$ python3 -q
>>> import numpy as np
>>> np.set_printoptions(precision=2, suppress=True, linewidth=100, sign=" ")
>>> data = np.loadtxt("out8.csv", delimiter=",")
>>> print(data)
[[ 3.68  1.68 -0.7   2.83 -0.33]
 [ 2.23  3.33 -2.49  0.54 -1.56]
 [-0.96 -0.35 -0.33  1.79 -4.54]
 [ 4.22  0.57  0.14  1.21  2.32]
 [-0.95 -1.7  -1.83  3.94  1.53]
 [ 2.96 -0.64  0.85 -2.98 -2.5 ]
 [-2.01 -1.05  1.89 -4.03  0.09]
 [ 4.01 -0.83  1.04 -1.08 -2.45]
 [ 1.18  1.56  3.47  1.87 -2.38]
 [ 0.22  2.68  1.82  3.6   1.23]
 [ 3.82 -0.39  1.86 -0.59 -2.54]
 [-3.99  1.15  1.03 -2.47 -0.77]
 [-1.25  0.84  2.93 -3.62  1.04]
 [ 1.39 -1.44 -0.96 -4.34  1.1 ]
 [ 1.1  -2.09 -2.47  1.26 -3.42]
 [ 1.35 -0.24  4.66  1.15  0.26]
 [-2.83  0.21 -1.75  2.78 -2.48]
 [ 0.84  1.12  2.58 -4.04  0.3 ]
 [ 3.88 -1.69 -2.23 -0.77  1.23]
 [ 0.08 -1.13  4.69  0.72  1.12]
 [-1.78 -1.37 -3.17  3.02  0.89]
 [-2.17 -4.14 -1.07  1.21  0.73]
 [-0.47  1.13  1.58  0.5   4.56]
 [ 4.48  0.07 -0.85  1.6   1.27]
 [ 2.85 -3.07 -1.3   2.13  1.11]
 [ 0.93  3.57 -3.33  0.4  -0.36]
 [-1.72 -4.29  1.64  0.96 -0.2 ]
 [ 2.1  -1.34  2.93  1.08  3.01]
 [-0.45  1.25  1.13  2.84 -3.73]
 [ 2.9   3.29 -1.35 -1.45 -1.34]
 [-1.31  2.32 -1.87 -0.72 -3.73]
 [ 4.43  2.26  0.12 -0.55 -0.09]
 [ 0.4   2.61  0.57 -3.31  2.6 ]
 [-1.3  -0.04  0.12 -2.24 -4.28]
 [ 0.27 -3.53  1.44  1.4   2.9 ]
 [ 3.96 -0.2   2.4  -0.57 -1.78]
 [ 0.18 -1.33 -3.24 -1.51  3.23]]
>>> M2 = data / np.sqrt((data ** 2).mean(axis=1, keepdims=True))
>>> print(np.linalg.matrix_rank(data - data.mean(axis=1, keepdims=True)))
4
>>> print(np.linalg.norm(M2, axis=1))
[ 2.24  2.24  2.24  2.24  2.24  2.24  2.24  2.24  2.24  2.24  2.24  2.24  2.24  2.24  2.24  2.24
  2.24  2.24  2.24  2.24  2.24  2.24  2.24  2.24  2.24  2.24  2.24  2.24  2.24  2.24  2.24  2.24
  2.24  2.24  2.24  2.24  2.24]
>>> D = np.linalg.norm(data[:, None] - data[None], axis=-1)
>>> print(np.linalg.matrix_rank(D ** 2))
7
>>> print(np.flatnonzero(D[3] < D.mean() / 2))
[  3  23]
>>> print(D.shape)
(37, 37)
>>> print((D + 1e9 * np.eye(37)).round(6).argmin(axis=1))
[ 23  25  28  23  20   7  12  10  28   8  35   6  17  36   2  19   2  12  23  15   4  26  27   3
  18   1  21  34   2   1  33  29  17  30  27  10  13]
>>> print(D.mean(axis=1).argmax())
11
>>> print(np.unravel_index(D.round(6).argmax(), D.shape))
(np.int64(8), np.int64(36))
>>> Xc = (data - data.mean(axis=0)) / data.std(axis=0)
>>> print(np.argwhere(np.abs(Xc) > 2))
[[ 11   0]
 [ 15   2]
 [ 19   2]
 [ 21   1]
 [ 22   4]
 [ 26   1]]
>>> coef = np.linalg.lstsq(np.delete(Xc, 3, axis=1), Xc[:, 3])[0]
>>> print(coef)
[ 0.02 -0.13 -0.16 -0.01]
>>> hat = data @ np.linalg.solve(data.T @ data, data.T)
>>> print(np.allclose(hat @ hat, hat))
True
>>> print(hat @ data[:, 0])
[ 3.68  2.23 -0.96  4.22 -0.95  2.96 -2.01  4.01  1.18  0.22  3.82 -3.99 -1.25  1.39  1.1   1.35
 -2.83  0.84  3.88  0.08 -1.78 -2.17 -0.47  4.48  2.85  0.93 -1.72  2.1  -0.45  2.9  -1.31  4.43
  0.4  -1.3   0.27  3.96  0.18]
>>> print(round(float(np.trace(hat)), 2))
5.0
>>> rng = np.random.default_rng(618755)
>>> idx = rng.permutation(5)
>>> M2 = data[:, idx] * rng.choice([-1, 1], 5)
>>> print(M2)
[[-1.68  3.68  0.33  2.83 -0.7 ]
 [-3.33  2.23  1.56  0.54 -2.49]
 [ 0.35 -0.96  4.54  1.79 -0.33]
 [-0.57  4.22 -2.32  1.21  0.14]
 [ 1.7  -0.95 -1.53  3.94 -1.83]
 [ 0.64  2.96  2.5  -2.98  0.85]
 [ 1.05 -2.01 -0.09 -4.03  1.89]
 [ 0.83  4.01  2.45 -1.08  1.04]
 [-1.56  1.18  2.38  1.87  3.47]
 [-2.68  0.22 -1.23  3.6   1.82]
 [ 0.39  3.82  2.54 -0.59  1.86]
 [-1.15 -3.99  0.77 -2.47  1.03]
 [-0.84 -1.25 -1.04 -3.62  2.93]
 [ 1.44  1.39 -1.1  -4.34 -0.96]
 [ 2.09  1.1   3.42  1.26 -2.47]
 [ 0.24  1.35 -0.26  1.15  4.66]
 [-0.21 -2.83  2.48  2.78 -1.75]
 [-1.12  0.84 -0.3  -4.04  2.58]
 [ 1.69  3.88 -1.23 -0.77 -2.23]
 [ 1.13  0.08 -1.12  0.72  4.69]
 [ 1.37 -1.78 -0.89  3.02 -3.17]
 [ 4.14 -2.17 -0.73  1.21 -1.07]
 [-1.13 -0.47 -4.56  0.5   1.58]
 [-0.07  4.48 -1.27  1.6  -0.85]
 [ 3.07  2.85 -1.11  2.13 -1.3 ]
 [-3.57  0.93  0.36  0.4  -3.33]
 [ 4.29 -1.72  0.2   0.96  1.64]
 [ 1.34  2.1  -3.01  1.08  2.93]
 [-1.25 -0.45  3.73  2.84  1.13]
 [-3.29  2.9   1.34 -1.45 -1.35]
 [-2.32 -1.31  3.73 -0.72 -1.87]
 [-2.26  4.43  0.09 -0.55  0.12]
 [-2.61  0.4  -2.6  -3.31  0.57]
 [ 0.04 -1.3   4.28 -2.24  0.12]
 [ 3.53  0.27 -2.9   1.4   1.44]
 [ 0.2   3.96  1.78 -0.57  2.4 ]
 [ 1.33  0.18 -3.23 -1.51 -3.24]]
>>> U, _, Vh = np.linalg.svd(data.T @ M2)
>>> print(idx)
[ 1  0  4  3  2]
>>> A = np.loadtxt("data.csv", delimiter=",")
>>> print(A)
[[-10.   5.  -5. -10.  15.]
 [  0.   0.   0.   0.   0.]
 [  0.   0.   0.   0.   0.]
 [ -4.   2.  -2.  -4.   6.]
 [ -8.   4.  -4.  -8.  12.]
 [  0.   0.   0.   0.   0.]
 [-10.   5.  -5. -10.  15.]
 [  0.   0.   0.   0.   0.]
 [ -2.   1.  -1.  -2.   3.]
 [ -6.   3.  -3.  -6.   9.]
 [ -8.   4.  -4.  -8.  12.]
 [ -4.   2.  -2.  -4.   6.]]
>>> Xc = A - A.mean(axis=0)
>>> evecs = np.linalg.svd(Xc)[2][:1]
>>> M2 = Xc - Xc @ evecs.T @ evecs
>>> print(np.cov(Xc @ evecs.T, rowvar=False))
75.42424242424244
>>> print(np.round(M2.std(axis=0), 2) + 0)
[ 0.  0.  0.  0.  0.]
>>> print(round(float(np.linalg.norm(M2) / np.linalg.norm(Xc)), 2))
0.0
>>> U, sv, Vh = np.linalg.svd(A)
>>> evecs = Vh[:(sv > 1e-8).sum()]
>>> x = A[10] + 2 * A[11] + rng.integers(2) * np.eye(5)[0]
>>> print(x)
[-16.   8.  -8. -16.  24.]
>>> print(np.linalg.matrix_rank(np.vstack([A, x])))
1
>>> print(np.allclose(evecs.T @ evecs @ x, x))
True
>>> print(evecs.T @ evecs)
[[ 0.21 -0.11  0.11  0.21 -0.32]
 [-0.11  0.05 -0.05 -0.11  0.16]
 [ 0.11 -0.05  0.05  0.11 -0.16]
 [ 0.21 -0.11  0.11  0.21 -0.32]
 [-0.32  0.16 -0.16 -0.32  0.47]]
